>>> import numpy as np
>>> np.set_printoptions(suppress=True, linewidth=160)
>>> rnd = lambda a: np.round(a, 1) + 0
>>> J = np.loadtxt("x.csv", delimiter=",")
>>> rnd(J)
array([[ 4.7,  1.2, -0.1, -1.2],
       [ 1.9, -0.5, -1.3, -4.4],
       [-1.7, -1.6, -1.4, -4.2],
       [ 3. ,  0. , -1.1, -3.8],
       [-2. , -1.7, -1.4, -4. ],
       [-3.8, -0.4,  0.8,  3.1],
       [ 4. ,  1.8,  0.9,  2.2],
       [ 4.5,  1. , -0.3, -1.8],
       [-1.9, -1.6, -1.4, -4.1],
       [ 4.6,  1.7,  0.6,  1. ],
       [-4.4, -0.8,  0.5,  2.2],
       [ 2.7, -0.1, -1.1, -4. ],
       [-3.1, -1.8, -1.2, -3.2],
       [ 4.6,  1. , -0.3, -1.7],
       [-2.7,  0.2,  1.2,  4.1],
       [-4.6, -1. ,  0.3,  1.7],
       [ 2.4, -0.3, -1.2, -4.2],
       [ 0.5,  1.3,  1.5,  4.6],
       [-4.8, -1.5, -0.2,  0.2]])
>>> W2 = J[[4, 2]].astype(float)
>>> for _ in range(4):
...     lab = np.linalg.norm(J[:, None] - W2, axis=-1).argmin(axis=1)
...     W2 = np.array([J[lab == j].mean(axis=0) for j in range(2)])
... 
>>> lab
array([1, 1, 0, 1, 0, 0, 1, 1, 0, 1, 0, 1, 0, 1, 0, 0, 1, 0, 0])
>>> rnd(W2)
array([[-2.8, -0.9, -0.1,  0. ],
       [ 3.6,  0.6, -0.4, -2. ]])
>>> print(np.abs(W2[1] - W2[0]).argmax())
0
>>> Xc = J - J.mean(axis=0)
>>> vecs = np.linalg.svd(Xc)[2][:2]
>>> other = Xc - Xc @ vecs.T @ vecs
>>> print(rnd(np.diag(vecs.T @ vecs)))
[0.9 0.1 0.1 0.9]
>>> np.linalg.norm(other, axis=1).round(6).argmax()
np.int64(0)
>>> print(rnd(np.linalg.norm(other) / np.linalg.norm(Xc)))
0.0
>>> print(rnd(np.cov(Xc @ vecs.T, rowvar=False)))
[[15.1  0. ]
 [ 0.  10.2]]
>>> K = np.loadtxt("m.csv", delimiter=",")
>>> print(rnd(K))
[[ 0.4  0.1  0.2 -0.4]
 [ 0.1  0.   0.  -0.1]
 [ 0.2  0.   0.1 -0.2]
 [-0.4 -0.1 -0.2  0.5]]
>>> (K - K.T) / 2
array([[0., 0., 0., 0.],
       [0., 0., 0., 0.],
       [0., 0., 0., 0.],
       [0., 0., 0., 0.]])
>>> print(np.allclose(K @ K.T, K.T @ K))
True
>>> rnd(np.abs(np.linalg.eigvals(K)).max())
np.float64(1.0)
>>> vals, vecs = np.linalg.eigh(K)
>>> (vals > 1e-8).sum(), (vals < -1e-8).sum()
(np.int64(1), np.int64(0))
>>> rnd(vecs @ np.diag(vals) @ vecs.T)
array([[ 0.4,  0.1,  0.2, -0.4],
       [ 0.1,  0. ,  0. , -0.1],
       [ 0.2,  0. ,  0.1, -0.2],
       [-0.4, -0.1, -0.2,  0.5]])
>>> np.abs(vecs[:, -1]).round(6).argmax()
np.int64(3)
>>> mat = np.array([[13.0, 4.0, -4.0], [-3.0, 3.0, 1.0], [21.0, 10.0, -6.0]])
>>> vec = np.array([1, 4, 0])
>>> target = mat @ vec
>>> target
array([29.,  9., 61.])
>>> rnd(np.linalg.solve(mat, target + mat[:, 1]))
array([1., 5., 0.])
>>> print(rnd(np.linalg.solve(mat.T, mat[0])))
[1. 0. 0.]
